$ python -q
>>> import numpy as np
>>> np.set_printoptions(precision=2, suppress=True, linewidth=160, floatmode="fixed")
>>> rnd = lambda a: np.round(a, 2) + 0
>>> X = np.load("block15.npy")
>>> X
array([[-0.51, -0.52, -2.47,  0.88, -0.15, -0.62,  1.14],
       [ 0.32, -1.00, -0.30, -1.16, -0.70, -2.86,  0.30],
       [ 0.14, -0.10, -0.95,  1.38, -1.95,  1.63, -1.15],
       [ 1.42, -1.21,  1.14, -0.94, -4.08, -1.55, -2.75],
       [-1.78,  0.44, -3.21,  1.06,  4.07, -0.25,  4.05]])
>>> Uu, s, VT = np.linalg.svd(X)
>>> vecs = VT[:(s > 1e-8).sum()]
>>> rng = np.random.default_rng(940668)
>>> vec = X[3] + 2 * X[0] + rng.integers(2) * np.eye(7)[5]
>>> rnd(vec)
array([ 0.40, -2.25, -3.80,  0.82, -4.38, -1.79, -0.47])
>>> rnd(np.linalg.norm(vec - vecs.T @ vecs @ vec))
np.float64(0.5)
>>> rnd(np.diag(vecs.T @ vecs))
array([0.07, 0.12, 0.70, 0.30, 0.69, 0.75, 0.37])
>>> np.linalg.matrix_rank(np.vstack([X, vec]))
np.int64(4)
>>> np.linalg.lstsq(X[:-1].T, X[-1])[2]
np.int32(3)
>>> np.unique(X.round(6), axis=0).shape
(5, 7)
>>> np.allclose(X[:-1].T @ np.linalg.lstsq(X[:-1].T, X[-1])[0], X[-1])
True
>>> rnd(X @ np.linalg.pinv(X) @ X)
array([[-0.51, -0.52, -2.47,  0.88, -0.15, -0.62,  1.14],
       [ 0.32, -1.00, -0.30, -1.16, -0.70, -2.86,  0.30],
       [ 0.14, -0.10, -0.95,  1.38, -1.95,  1.63, -1.15],
       [ 1.42, -1.21,  1.14, -0.94, -4.08, -1.55, -2.75],
       [-1.78,  0.44, -3.21,  1.06,  4.07, -0.25,  4.05]])
>>> rnd(np.linalg.norm(X))
np.float64(10.54)
>>> np.abs(X).max()
np.float64(4.08)
>>> np.count_nonzero(X)
np.int64(35)
>>> w1 = np.array([[3, -6], [9, -3], [-4, 7], [0, 6], [7, 8], [-2, -5], [4, -2]])
>>> beta = np.array([-3, -1])
>>> act = np.maximum(X @ w1 + beta, 0)
>>> np.linalg.matrix_rank(act)
np.int64(2)
>>> rnd(act)
array([[ 5.42,  0.00],
       [ 0.00,  0.00],
       [ 0.00,  0.00],
       [ 0.00,  0.00],
       [53.65, 17.96]])
>>> (act > 0).mean(axis=0)
array([0.40, 0.20])
>>> (act > 0).astype(int)
array([[1, 0],
       [0, 0],
       [0, 0],
       [0, 0],
       [1, 1]])
>>> Z = np.array([[1, 1, 1], [2, 1, 2]])
>>> w1 @ Z
array([[ -9,  -3,  -9],
       [  3,   6,   3],
       [ 10,   3,  10],
       [ 12,   6,  12],
       [ 23,  15,  23],
       [-12,  -7, -12],
       [  0,   2,   0]])
>>> rnd(act @ Z)
array([[ 5.42,  5.42,  5.42],
       [ 0.00,  0.00,  0.00],
       [ 0.00,  0.00,  0.00],
       [ 0.00,  0.00,  0.00],
       [89.57, 71.61, 89.57]])
>>> rk = np.linalg.matrix_rank(X)
>>> rk
np.int64(3)
>>> null = np.linalg.svd(X)[2][rk:].T
>>> [int(np.linalg.matrix_rank(np.delete(X, i, axis=0))) for i in range(5)]
[3, 3, 3, 3, 3]
>>> np.allclose(X @ null, 0)
True
>>> [int(np.linalg.matrix_rank(X[:, :j + 1])) for j in range(7)]
[1, 2, 3, 3, 3, 3, 3]
>>> rnd(X @ null)
array([[0.00, 0.00, 0.00, 0.00],
       [0.00, 0.00, 0.00, 0.00],
       [0.00, 0.00, 0.00, 0.00],
       [0.00, 0.00, 0.00, 0.00],
       [0.00, 0.00, 0.00, 0.00]])
>>> A = np.vander(np.arange(4) - 2, 4, increasing=True)
>>> A
array([[ 1, -2,  4, -8],
       [ 1, -1,  1, -1],
       [ 1,  0,  0,  0],
       [ 1,  1,  1,  1]])
>>> Y = np.linalg.inv(A)
>>> rnd(np.linalg.cond(A))
np.float64(17.32)
>>> rnd(np.linalg.slogdet(A)[0])
np.float64(1.0)
>>> (np.abs(Y) > 1e-9).astype(int)
array([[0, 0, 1, 0],
       [1, 1, 1, 1],
       [0, 1, 1, 1],
       [1, 1, 1, 1]])
>>> rnd(np.linalg.det(A) * Y)
array([[  0.00,   0.00,  12.00,   0.00],
       [  2.00, -12.00,   6.00,   4.00],
       [  0.00,   6.00, -12.00,   6.00],
       [ -2.00,   6.00,  -6.00,   2.00]])
>>> Y = A + rng.integers(-2, 3, (4, 1)) @ rng.integers(-2, 3, (1, 4))
>>> Y
array([[ 0, -4,  2, -9],
       [ 1, -1,  1, -1],
       [ 3,  4,  4,  2],
       [ 1,  1,  1,  1]])
>>> rnd(np.linalg.svd(Y - A, compute_uv=False))
array([7.07, 0.00, 0.00, 0.00])
>>> np.linalg.matrix_rank(Y - A, tol=1e-8)
np.int64(1)
>>> np.abs(Y - A).sum(axis=1)
array([ 6,  0, 12,  0])
>>> cov = A.T @ A
>>> np.diag(cov)
array([ 4,  6, 18, 66])
>>> np.trace(cov), (A ** 2).sum()
(np.int64(94), np.int64(94))
>>> np.allclose(cov, cov.T)
True
>>> O, R = np.linalg.qr(A)
>>> rnd(O @ R)
array([[ 1.00, -2.00,  4.00, -8.00],
       [ 1.00, -1.00,  1.00, -1.00],
       [ 1.00,  0.00,  0.00,  0.00],
       [ 1.00,  1.00,  1.00,  1.00]])
>>> O.shape, R.shape
((4, 4), (4, 4))
>>> np.allclose(R.T @ R, A.T @ A)
True
>>> labels = rng.permutation(4)
>>> labels
array([1, 2, 0, 3])
>>> Y = A[labels][:, labels]
>>> rnd(np.sort(np.abs(np.linalg.eigvals(Y))))
array([0.71, 1.44, 3.43, 3.43])
>>> np.trace(Y)
np.int64(1)
>>> rnd(np.linalg.det(Y)), rnd(np.linalg.det(A[labels]))
(np.float64(12.0), np.float64(12.0))
>>> np.diag(Y)
array([-1,  0,  1,  1])
>>> data = np.loadtxt("m.csv", delimiter=",")
>>> data
array([[0.00, 1.00, 1.00],
       [1.00, 0.00, 1.00],
       [1.00, 1.00, 0.00]])
>>> Uu, s, VT = np.linalg.svd(data, full_matrices=False)
>>> rnd(Uu.T @ Uu)
array([[1.00, 0.00, 0.00],
       [0.00, 1.00, 0.00],
       [0.00, 0.00, 1.00]])
>>> rnd(np.abs(VT[0]))
array([0.58, 0.58, 0.58])
>>> Uu.shape, s.shape, VT.shape
((3, 3), (3,), (3, 3))
>>> rnd(np.cumsum(s ** 2) / np.sum(s ** 2))
array([0.67, 0.83, 1.00])
>>> rnd(s / s[0])
array([1.00, 0.50, 0.50])
>>> rnd(VT @ VT.T)
array([[1.00, 0.00, 0.00],
       [0.00, 1.00, 0.00],
       [0.00, 0.00, 1.00]])
>>> rnd(np.sqrt((s ** 2).sum())), rnd(np.linalg.norm(data))
(np.float64(2.45), np.float64(2.45))
>>> M = np.diag(20 * np.array([0, 3, 3])) + np.array([[3, 0, 0], [2, -3, -2], [0, 0, 3]])
>>> M
array([[ 3,  0,  0],
       [ 2, 57, -2],
       [ 0,  0, 63]])
>>> Uu, s, VT = np.linalg.svd(M)
>>> np.argmax(s[:-1] / (s[1:] + 1e-6)) + 1
np.int64(2)
>>> rnd(s)
array([63.17, 56.88,  3.00])
>>> Y = Uu[:, :2] @ np.diag(s[:2]) @ VT[:2]
>>> rnd(np.abs(M - Y).max())
np.float64(3.0)
>>> rnd(np.linalg.norm(M - Y, 2)), rnd(s[2])
(np.float64(3.0), np.float64(3.0))
>>> rnd(Y)
array([[ 0.00,  0.11,  0.00],
       [ 2.01, 57.00, -2.00],
       [ 0.00,  0.00, 63.00]])
>>> rnd(np.linalg.norm(M - Y) / np.linalg.norm(M))
np.float64(0.04)
>>> O, R = np.linalg.qr(M)
>>> np.allclose(R.T @ R, M.T @ M)
True
>>> rnd(np.abs(np.diag(R)))
array([ 3.61, 47.43, 63.00])
>>> rnd(O.T @ O)
array([[1.00, 0.00, 0.00],
       [0.00, 1.00, 0.00],
       [0.00, 0.00, 1.00]])
>>> rnd(O @ R)
array([[ 3.00,  0.00,  0.00],
       [ 2.00, 57.00, -2.00],
       [ 0.00,  0.00, 63.00]])
>>> Uu, s, VT = np.linalg.svd(X)
>>> rnd(s)
array([8.99, 4.24, 3.51, 0.00, 0.00])
>>> Y = Uu[:, :3] @ np.diag(s[:3]) @ VT[:3]
>>> np.linalg.matrix_rank(X, rtol=0.05)
np.int64(3)
>>> rnd(Y)
array([[-0.51, -0.52, -2.47,  0.88, -0.15, -0.62,  1.14],
       [ 0.32, -1.00, -0.30, -1.16, -0.70, -2.86,  0.30],
       [ 0.14, -0.10, -0.95,  1.38, -1.95,  1.63, -1.15],
       [ 1.42, -1.21,  1.14, -0.94, -4.08, -1.55, -2.75],
       [-1.78,  0.44, -3.21,  1.06,  4.07, -0.25,  4.05]])
>>> arr = np.load("case0.npy")
>>> arr
array([[1, 1, 3, 0],
       [3, 2, 2, 0],
       [1, 1, 2, 0],
       [0, 0, 0, 3]])
>>> np.allclose(data @ data.T, data.T @ data)
True
>>> np.sort(np.abs(np.fft.fft(data[0]))), rnd(np.sort(np.linalg.svd(data, compute_uv=False)))
(array([1.00, 1.00, 2.00]), array([1.00, 1.00, 2.00]))
>>> (data @ data)[0]
array([2.00, 1.00, 1.00])
>>> data @ (-1.0) ** np.arange(3)
array([0.00, 2.00, 0.00])
>>> data @ np.ones(3)
array([2.00, 2.00, 2.00])
>>> O, R = np.linalg.qr(arr)
>>> np.allclose(R.T @ R, arr.T @ arr)
True
>>> rnd(O @ R)
array([[1.00, 1.00, 3.00, 0.00],
       [3.00, 2.00, 2.00, 0.00],
       [1.00, 1.00, 2.00, 0.00],
       [0.00, 0.00, 0.00, 3.00]])
>>> Uu, s, VT = np.linalg.svd(arr)
>>> np.argmax(s[:-1] / (s[1:] + 1e-6)) + 1
np.int64(3)
>>> Y = Uu[:, :3] @ np.diag(s[:3]) @ VT[:3]
>>> rnd(np.linalg.norm(arr - Y, 2)), rnd(s[3])
(np.float64(0.11), np.float64(0.11))
>>> rnd(np.abs(arr - Y).max())
np.float64(0.08)
>>> np.linalg.matrix_rank(arr, rtol=0.05)
np.int64(3)
>>> np.flatnonzero(np.linalg.matrix_power((arr != 0) + (arr.T != 0) + np.eye(4), 4)[2])
array([0, 1, 2])
>>> (np.linalg.matrix_power((arr != 0) + (arr.T != 0) + np.eye(4), 4) > 0).astype(int)
array([[1, 1, 1, 0],
       [1, 1, 1, 0],
       [1, 1, 1, 0],
       [0, 0, 0, 1]])
>>> labels = rng.permutation(4)
>>> labels
array([1, 2, 0, 3])
>>> Y = arr[labels][:, labels]
>>> rnd(np.sort(np.abs(np.linalg.eigvals(Y))))
array([0.45, 0.45, 3.00, 5.04])
>>> np.allclose(Y, arr)
False
>>> Y = np.array([[5]])
>>> Z = np.array([[2, 0], [-3, 1]])
>>> E = np.block([[Y, np.zeros((1, 2))], [np.zeros((2, 1)), Z]])
>>> E
array([[ 5.00,  0.00,  0.00],
       [ 0.00,  2.00,  0.00],
       [ 0.00, -3.00,  1.00]])
>>> vec = np.array([2, 2, -2])
>>> y = E @ vec
>>> y
array([10.00,  4.00, -8.00])
>>> rnd(np.linalg.solve(E, y + E[:, 1]))
array([ 2.00,  3.00, -2.00])
>>> rnd(np.linalg.solve(E.T, E[0]))
array([1.00, 0.00, 0.00])
>>> rnd(np.linalg.norm(E, 1)), rnd(np.linalg.norm(E, np.inf))
(np.float64(5.0), np.float64(5.0))
>>> rnd(np.linalg.norm(E, axis=0))
array([5.00, 3.61, 1.00])
>>> np.linalg.norm(E, axis=1).argmax()
np.int64(0)
>>> E[1] @ E[2]
np.float64(-6.0)
>>> m1 = np.load("out13.npy")
>>> m1
array([[-1.68,  3.39,  3.39, -3.36],
       [ 1.65, -3.30, -3.34,  3.35],
       [ 1.10, -2.22, -2.22,  2.23],
       [-0.11,  0.11,  0.12, -0.11],
       [ 0.11, -0.31, -0.26,  0.25],
       [ 0.29, -0.61, -0.60,  0.61],
       [ 1.49, -3.02, -3.01,  3.00],
       [ 0.64, -1.27, -1.27,  1.32],
       [-0.11,  0.19,  0.22, -0.20],
       [-0.24,  0.52,  0.48, -0.48],
       [-0.46,  0.85,  0.84, -0.88]])
>>> labels = m1[:, 3] > np.median(m1[:, 3])
>>> f = m1[labels].mean(axis=0) - m1[~labels].mean(axis=0)
>>> np.argsort(-np.abs(f).round(6), kind="stable")
array([3, 2, 1, 0])
>>> Uu, s, VT = np.linalg.svd(m1)
>>> np.argmax(s[:-1] / (s[1:] + 1e-6)) + 1
np.int64(1)
>>> Y = Uu[:, :1] @ np.diag(s[:1]) @ VT[:1]
>>> rnd(np.linalg.norm(m1 - Y) / np.linalg.norm(m1))
np.float64(0.01)
>>> np.linalg.matrix_rank(Y)
np.int64(1)
>>> np.linalg.matrix_rank(m1, rtol=0.05)
np.int64(1)
>>> W0 = np.loadtxt("layer3.csv", delimiter=",")
>>> W0
array([[-12.28, -19.09,  -1.20,  -1.20],
       [-10.11, -16.51,  -0.96,  -0.96],
       [ -7.39, -13.19,  -0.65,  -0.65],
       [ -5.99, -11.42,  -0.49,  -0.49],
       [ -3.83,  -8.60,  -0.23,  -0.23],
       [ -3.67,  -8.37,  -0.21,  -0.21],
       [ -2.67,  -6.98,  -0.08,  -0.08],
       [ -1.83,  -5.74,   0.02,   0.02],
       [ -1.55,  -5.32,   0.06,   0.06],
       [ -0.02,  -2.52,   0.23,   0.23],
       [ -0.09,   0.08,  -0.04,  -0.04],
       [ -0.19,   0.16,  -0.10,  -0.10],
       [ -0.33,   0.26,  -0.17,  -0.17],
       [ -0.67,   0.44,  -0.35,  -0.35],
       [ -0.68,   0.45,  -0.36,  -0.36],
       [ -1.42,   0.86,  -0.90,  -0.90],
       [ -1.42,   0.86,  -0.90,  -0.90],
       [ -1.61,   1.02,  -1.09,  -1.09],
       [ -1.91,   1.46,  -1.55,  -1.55],
       [ -1.96,   2.41,  -2.29,  -2.29],
       [ -1.67,   3.41,  -2.88,  -2.88],
       [ -1.56,   3.68,  -3.02,  -3.02],
       [  1.85,   9.15,  -5.16,  -5.16],
       [  2.56,  10.11,  -5.45,  -5.45],
       [  2.90,  10.56,  -5.59,  -5.59]])
>>> # rows and columns are dependent
>>> vec = np.array([0, -1, -1, -2])
>>> np.sign((W0 @ vec).round(6))
array([1.00, 1.00, 1.00, 1.00, 1.00, 1.00, 1.00, 1.00, 1.00, 1.00, 1.00, 1.00, 1.00, 1.00, 1.00, 1.00, 1.00, 1.00, 1.00, 1.00, 1.00, 1.00, 1.00, 1.00, 1.00])
>>> W0 @ np.eye(4)[1]
array([-19.09, -16.51, -13.19, -11.42,  -8.60,  -8.37,  -6.98,  -5.74,  -5.32,  -2.52,   0.08,   0.16,   0.26,   0.44,   0.45,   0.86,   0.86,   1.02,   1.46,
         2.41,   3.41,   3.68,   9.15,  10.11,  10.56])
>>> np.linalg.norm(W0 @ vec) <= np.linalg.norm(W0, 2) * np.linalg.norm(vec) + 1e-9
np.True_
